$ python3 -q
>>> import numpy as np
>>> np.set_printoptions(suppress=True, linewidth=200)
>>> mat = np.array([[-3, 2, 1], [1, 2, -1], [3, -2, -1], [3, -2, -1]])
>>> Y = mat / np.linalg.norm(mat, axis=1, keepdims=True)
>>> G = Y @ Y.T
>>> G.round(3) + 0
array([[ 1.,  0., -1., -1.],
       [ 0.,  1.,  0.,  0.],
       [-1.,  0.,  1.,  1.],
       [-1.,  0.,  1.,  1.]])
>>> np.round(np.linalg.norm(Y, axis=1), 3)
array([1., 1., 1., 1.])
>>> np.argwhere(np.triu(np.abs(G) > 0.95, 1))
array([[0, 2],
       [0, 3],
       [2, 3]])
>>> np.degrees(np.arccos(np.clip(G[2, 0], -1, 1)))
np.float64(180.0)
>>> G[2].round(3) + 0
array([-1.,  0.,  1.,  1.])
>>> (np.abs(G) > 0.9).astype(int)
array([[1, 0, 1, 1],
       [0, 1, 0, 0],
       [1, 0, 1, 1],
       [1, 0, 1, 1]])
>>> U, sig, Vh = np.linalg.svd(mat)
>>> sig.round(3) + 0
array([6.481, 2.449, 0.   ])
>>> Y = U[:, :2] @ np.diag(sig[:2]) @ Vh[:2]
>>> np.linalg.matrix_rank(Y)
np.int64(2)
>>> M = np.array([[3, -3, 2, 3, -2, 2],
...     [-3, 3, -3, 2, 3, -2],
...     [2, -3, 3, -3, 2, 3],
...     [3, 2, -3, 3, -3, 2],
...     [-2, 3, 2, -3, 3, -3],
...     [2, -2, 3, 2, -3, 3]])
>>> np.linalg.matrix_power(M, 3)
array([[ 413, -379,  200,  235, -386,  412],
       [-379,  422, -335,  -27,  281, -386],
       [ 200, -335,  350, -169,  -27,  235],
       [ 235,  -27, -169,  350, -335,  200],
       [-386,  281,  -27, -335,  422, -379],
       [ 412, -386,  235,  200, -379,  413]])
>>> np.allclose(M, M.T)
True
>>> np.allclose(M @ M.T, M.T @ M)
True
>>> np.round(np.abs(np.linalg.eigvals(M)).max(), 3)
np.float64(12.02)
>>> (M + M.T) / 2
array([[ 3., -3.,  2.,  3., -2.,  2.],
       [-3.,  3., -3.,  2.,  3., -2.],
       [ 2., -3.,  3., -3.,  2.,  3.],
       [ 3.,  2., -3.,  3., -3.,  2.],
       [-2.,  3.,  2., -3.,  3., -3.],
       [ 2., -2.,  3.,  2., -3.,  3.]])
>>> F = np.tanh(np.array([[0.5, 1.1, 0.6],
...     [0.4, -0.8, 0.8],
...     [-0.3, 0.5, 0.3],
...     [-1.6, -0.8, -0.3],
...     [0.1, 0.0, 2.0],
...     [0.2, 0.4, 1.5],
...     [-0.2, -0.2, -0.9],
...     [-0.5, -0.9, -0.9],
...     [-0.2, -0.9, 0.6],
...     [1.2, 0.5, -0.6],
...     [-0.9, -0.6, 0.0],
...     [-0.5, -0.4, 0.5],
...     [0.1, 1.0, -0.2],
...     [1.3, -1.2, 0.4],
...     [-1.2, -1.6, 1.0],
...     [-0.4, -2.1, 0.6],
...     [0.2, 1.9, 0.8],
...     [-0.6, -0.4, 0.7],
...     [1.2, -0.5, -0.3],
...     [0.9, 0.2, -0.1],
...     [1.5, -1.7, -0.3],
...     [0.3, -0.8, -0.5],
...     [-2.8, 1.0, 1.3]]) @ np.array([[1.3, 0.2, -1.2, -1.0],
...     [1.8, -1.0, -0.1, 1.1],
...     [1.0, -1.1, 0.5, 1.0]]))
>>> F.round(3) + 0
array([[ 0.997, -0.93 , -0.388,  0.864],
       [-0.119,  0.   ,  0.   , -0.446],
       [ 0.67 , -0.711,  0.43 ,  0.818],
       [-0.999,  0.67 ,  0.952,  0.397],
       [ 0.972, -0.975,  0.706,  0.956],
       [ 0.986, -0.965,  0.438,  0.94 ],
       [-0.909,  0.818, -0.188, -0.726],
       [-0.996,  0.946,  0.235, -0.883],
       [-0.856,  0.197,  0.558, -0.188],
       [ 0.953,  0.38 , -0.946, -0.848],
       [-0.978,  0.397,  0.814,  0.235],
       [-0.701, -0.245,  0.711,  0.508],
       [ 0.939, -0.641, -0.31 ,  0.664],
       [-0.07 ,  0.77 , -0.845, -0.977],
       [-0.998,  0.254,  0.97 ,  0.414],
       [-0.999,  0.876,  0.757, -0.864],
       [ 1.   , -0.992, -0.03 ,  0.991],
       [-0.664, -0.454,  0.804,  0.696],
       [ 0.345,  0.789, -0.912, -0.967],
       [ 0.892,  0.09 , -0.818, -0.653],
       [-0.887,  0.981, -0.945, -0.999],
       [-0.914,  0.887, -0.485, -0.933],
       [-0.493, -0.995,  0.999,  1.   ]])
>>> round(np.linalg.norm(M), 3)
np.float64(15.937)
>>> np.zeros(6, 6)
Traceback (most recent call last):
  File "<python-input-24>", line 1, in <module>
    np.zeros(6, 6)
    ~~~~~~~~^^^^^^
TypeError: Cannot interpret '6' as a data type
>>> M.shape
(6, 6)
>>> np.unravel_index(np.abs(M).argmax(), M.shape)
(np.int64(0), np.int64(0))
>>> M.sum(axis=0)
array([5, 0, 4, 4, 0, 5])
>>> np.linalg.matrix_rank(M)
np.int64(6)
>>> np.count_nonzero(M)
np.int64(36)
>>> np.linalg.rank(M)
Traceback (most recent call last):
  File "<python-input-30>", line 1, in <module>
    np.linalg.rank(M)
    ^^^^^^^^^^^^^^
AttributeError: module 'numpy.linalg' has no attribute 'rank'
>>> M - M[0]
array([[ 0,  0,  0,  0,  0,  0],
       [-6,  6, -5, -1,  5, -4],
       [-1,  0,  1, -6,  4,  1],
       [ 0,  5, -5,  0, -1,  0],
       [-5,  6,  0, -6,  5, -5],
       [-1,  1,  1, -1, -1,  1]])
